In [1]: import numpy as np

In [2]: np.set_printoptions(precision=1, suppress=True, linewidth=100, sign=" ")

In [3]: X = np.loadtxt("run8.csv", delimiter=",")

In [4]: X
Out[4]: 
array([[-0.8,  0.2, -0.8],
       [-1. ,  0.8, -0.4],
       [-0.7,  0.8,  0.9],
       [ 0.3,  0.2,  0.7],
       [ 0.8, -0.9, -1. ],
       [-0.6,  0.6,  0.7],
       [ 0.7, -0.7, -0.8],
       [ 0. , -0.1, -0.4],
       [-0.1,  0.8,  1. ],
       [ 0.1,  0.6,  1. ],
       [ 0.3, -0.1,  0.4],
       [-0.2,  0.3,  0.5],
       [ 0.1, -0.5, -0.9],
       [-0.5,  0.4,  0.1],
       [-0.8,  0.3, -0.7],
       [-0.9,  0.7,  0.2],
       [-0.8,  0.7,  0.6],
       [-0.7,  0.1, -0.8],
       [-0.9,  0.9,  1. ]])

In [5]: q, evecs = np.linalg.qr(X[:, :2])[0], np.linalg.qr(X[:, 2:])[0]

In [6]: sigma = np.linalg.svd(q.T @ evecs, compute_uv=False)

In [7]: (sigma > 0.9).sum()
Out[7]: np.int64(1)

In [8]: Ac = X - X.mean(axis=1)
ValueError: operands could not be broadcast together with shapes (19,3) (19,) 


In [9]: Ac = X - X.mean(axis=0)

In [10]: left, sigma, vt = np.linalg.svd(Ac, full_matrices=False)

In [11]: vt[0] * np.sign(vt[0, np.abs(vt[0]).argmax()])
Out[11]: array([-0.4,  0.6,  0.7])

In [12]: np.round(sigma ** 2 / (sigma ** 2).sum(), 1) + 0
Out[12]: array([ 0.7,  0.3,  0. ])

In [13]: rng = np.random.default_rng(243142)

In [14]: lab = rng.permutation(3)

In [15]: Y = X[:, lab] * rng.choice([-1, 1], 3)

In [16]: Y
Out[16]: 
array([[-0.2,  0.8,  0.8],
       [-0.8,  0.4,  1. ],
       [-0.8, -0.9,  0.7],
       [-0.2, -0.7, -0.3],
       [ 0.9,  1. , -0.8],
       [-0.6, -0.7,  0.6],
       [ 0.7,  0.8, -0.7],
       [ 0.1,  0.4, -0. ],
       [-0.8, -1. ,  0.1],
       [-0.6, -1. , -0.1],
       [ 0.1, -0.4, -0.3],
       [-0.3, -0.5,  0.2],
       [ 0.5,  0.9, -0.1],
       [-0.4, -0.1,  0.5],
       [-0.3,  0.7,  0.8],
       [-0.7, -0.2,  0.9],
       [-0.7, -0.6,  0.8],
       [-0.1,  0.8,  0.7],
       [-0.9, -1. ,  0.9]])

In [17]: left, _, vt = np.linalg.svd(X.T @ Y)

In [18]: np.round(left @ vt, 1) + 0
Out[18]: 
array([[ 0.,  0., -1.],
       [-1.,  0.,  0.],
       [ 0., -1.,  0.]])

In [19]: np.round(X[4] @ X[15], 1)
Out[19]: np.float64(-1.6)

In [20]: round(np.linalg.norm(X, "nuc"), 1)
Out[20]: np.float64(7.2)

In [21]: np.linalg.norm(X, axis=2)
AxisError: axis 2 is out of bounds for array of dimension 2


In [22]: round(np.linalg.norm(X, 1), 1), round(np.linalg.norm(X, np.inf), 1)
Out[22]: (np.float64(12.9), np.float64(2.8))

In [23]: np.round(np.linalg.norm(X[4] - X[15]), 1)
Out[23]: np.float64(2.6)

In [24]: np.linalg.norm(X, axis=1).argmax()
Out[24]: np.int64(18)

In [25]: Ac = (X - X.mean(axis=0)) / X.std(axis=0)

In [26]: np.argwhere(np.abs(Ac) > 2)
Out[26]: array([[ 4,  1]])

In [27]: coef = np.linalg.lstsq(np.delete(Ac, 1, axis=1), Ac[:, 1])[0]

In [28]: round(float(1 - np.var(Ac[:, 1] - np.delete(Ac, 1, axis=1) @ coef)), 1)
Out[28]: 0.9

In [29]: m1 = (rng.random((3, 3)) < 0.3) + np.eye(3)

In [30]: m1 /= m1.sum(axis=1, keepdims=True)

In [31]: m1
Out[31]: 
array([[ 0.5,  0. ,  0.5],
       [ 0.3,  0.7,  0. ],
       [ 0. ,  0. ,  1. ]])

In [32]: Y = m1 / np.linalg.norm(m1, axis=1, keepdims=True)

In [33]: G = Y @ Y.T

In [34]: np.argwhere(np.triu(np.abs(G) > 0.95, 1))
Out[34]: array([], shape=(0, 2), dtype=int64)

In [35]: round(np.degrees(np.arccos(np.clip(G[0, 1], -1, 1))), 1)
Out[35]: np.float64(71.6)

In [36]: np.round(np.linalg.matrix_power(m1, 100), 1) + 0
Out[36]: 
array([[ 0.,  0.,  1.],
       [ 0.,  0.,  1.],
       [ 0.,  0.,  1.]])

In [37]: np.sort(np.abs(np.linalg.eigvals(m1)))[::-1]
Out[37]: array([ 1. ,  0.7,  0.5])

In [38]: np.linalg.matrix_power(m1, 2)
Out[38]: 
array([[ 0.2,  0. ,  0.8],
       [ 0.4,  0.4,  0.2],
       [ 0. ,  0. ,  1. ]])

In [39]: p = np.eye(3)[1]

In [40]: for _ in range(3):
    ...:     p = p @ m1
    ...:     print(p.round(1))
    ...: 
[ 0.3  0.7  0. ]
[ 0.4  0.4  0.2]
[ 0.3  0.3  0.4]

In [41]: w, evecs = np.linalg.eig(m1)

In [42]: np.sort(np.linalg.eigvals(m1 @ m1))
Out[42]: array([ 0.2,  0.4,  1. ])

In [43]: w
Out[43]: array([ 0.7,  0.5,  1. ])

In [44]: m1 @ evecs[:, 0] - w[0] * evecs[:, 0]
Out[44]: array([ 0.,  0.,  0.])

In [45]: W0 = np.array([[0.3, -2.0, 1.8, 0.4], [-1.5, 0.6, 0.3, -0.5], [1.3, 1.1, -0.2, 1.7]])

In [46]: W0
Out[46]: 
array([[ 0.3, -2. ,  1.8,  0.4],
       [-1.5,  0.6,  0.3, -0.5],
       [ 1.3,  1.1, -0.2,  1.7]])

In [47]: w1 = np.array([[1, 2, 3, 0, 2, 1],
    ...:     [3, 1, 0, 2, 1, 1],
    ...:     [0, 3, 3, 1, 1, 2],
    ...:     [2, 2, 0, 0, 1, 3]])

In [48]: coef = np.array([1, 2, 0, -3, 3, -2])

In [49]: H = np.maximum(W0 @ w1 + coef, 0)

In [50]: (H > 0).astype(int)
Out[50]: 
array([[ 0,  1,  1,  0,  1,  1],
       [ 1,  0,  0,  0,  1,  0],
       [ 1,  1,  1,  0,  1,  1]])

In [51]: H
Out[51]: 
array([[ 0. ,  6.8,  6.3,  0. ,  3.8,  1.1],
       [ 0.3,  0. ,  0. ,  0. ,  0.4,  0. ],
       [ 9. ,  8.5,  3.3,  0. ,  8.2,  5.1]])

In [52]: np.linalg.matrix_rank(H)
Out[52]: np.int64(3)

In [53]: W2 = np.array([[5, 4, 1], [5, 1, 3], [1, 5, 3], [4, 4, 3], [5, 5, 4], [0, 4, 1]])

In [54]: H @ W2
Out[54]: 
array([[  59.3,   61.7,   55.6],
       [   3.5,    3.2,    1.9],
       [ 131.8,  122.4,   82.3]])

In [55]: w1 @ W2
Out[55]: 
array([[ 28,  35,  25],
       [ 33,  30,  17],
       [ 27,  35,  27],
       [ 25,  27,  15]])

In [56]: (H @ W2).round(6).argmax(axis=1)
Out[56]: array([ 1,  0,  0])

In [57]: left, sigma, vt = np.linalg.svd(W0, full_matrices=False)

In [58]: round(float(np.sqrt((sigma ** 2).sum())), 1), round(float(np.linalg.norm(W0)), 1)
Out[58]: (4.0, 4.0)

In [59]: np.round(left.T @ left, 1) + 0
Out[59]: 
array([[ 1.,  0.,  0.],
       [ 0.,  1.,  0.],
       [ 0.,  0.,  1.]])

In [60]: np.round(left.T @ W0 @ vt.T, 1) + 0
Out[60]: 
array([[ 2.9,  0. ,  0. ],
       [ 0. ,  2.6,  0. ],
       [ 0. ,  0. ,  1.1]])

In [61]: (sigma > 1e-8).sum()
Out[61]: np.int64(3)

In [62]: np.round(vt @ vt.T, 1) + 0
Out[62]: 
array([[ 1.,  0.,  0.],
       [ 0.,  1.,  0.],
       [ 0.,  0.,  1.]])

In [63]: W0.ravel(order="F")
Out[63]: array([ 0.3, -1.5,  1.3, -2. ,  0.6,  1.1,  1.8,  0.3, -0.2,  0.4, -0.5,  1.7])

In [64]: W0.reshape(-1, 2)
Out[64]: 
array([[ 0.3, -2. ],
       [ 1.8,  0.4],
       [-1.5,  0.6],
       [ 0.3, -0.5],
       [ 1.3,  1.1],
       [-0.2,  1.7]])

In [65]: W0.reshape(3, 5)
ValueError: cannot reshape array of size 12 into shape (3,5)


In [66]: T = W0.reshape(3, 2, -1)

In [67]: T[:, 0]
Out[67]: 
array([[ 0.3, -2. ],
       [-1.5,  0.6],
       [ 1.3,  1.1]])

In [68]: np.swapaxes(T, 1, 2)[0]
Out[68]: 
array([[ 0.3,  1.8],
       [-2. ,  0.4]])

In [69]: mat = np.loadtxt("arr.csv", delimiter=",")

In [70]: mat.round(1) + 0
Out[70]: 
array([[ 1. , -0.2, -0.1,  0. ],
       [-0.2, -0.3, -0.9, -0.2],
       [-0.1, -0.9,  0.3, -0.1],
       [ 0. , -0.2, -0.1,  1. ]])

In [71]: w, evecs = np.linalg.eigh(mat)

In [72]: np.linalg.svd(mat, compute_uv=False)
Out[72]: array([ 1.,  1.,  1.,  1.])

In [73]: (w > 1e-8).sum(), (w < -1e-8).sum()
Out[73]: (np.int64(3), np.int64(1))

In [74]: np.linalg.eigvalsh(mat @ mat)
Out[74]: array([ 1.,  1.,  1.,  1.])

In [75]: np.linalg.eigvalsh(mat + 5 * np.eye(4))
Out[75]: array([ 4.,  6.,  6.,  6.])

In [76]: w
Out[76]: array([-1.,  1.,  1.,  1.])
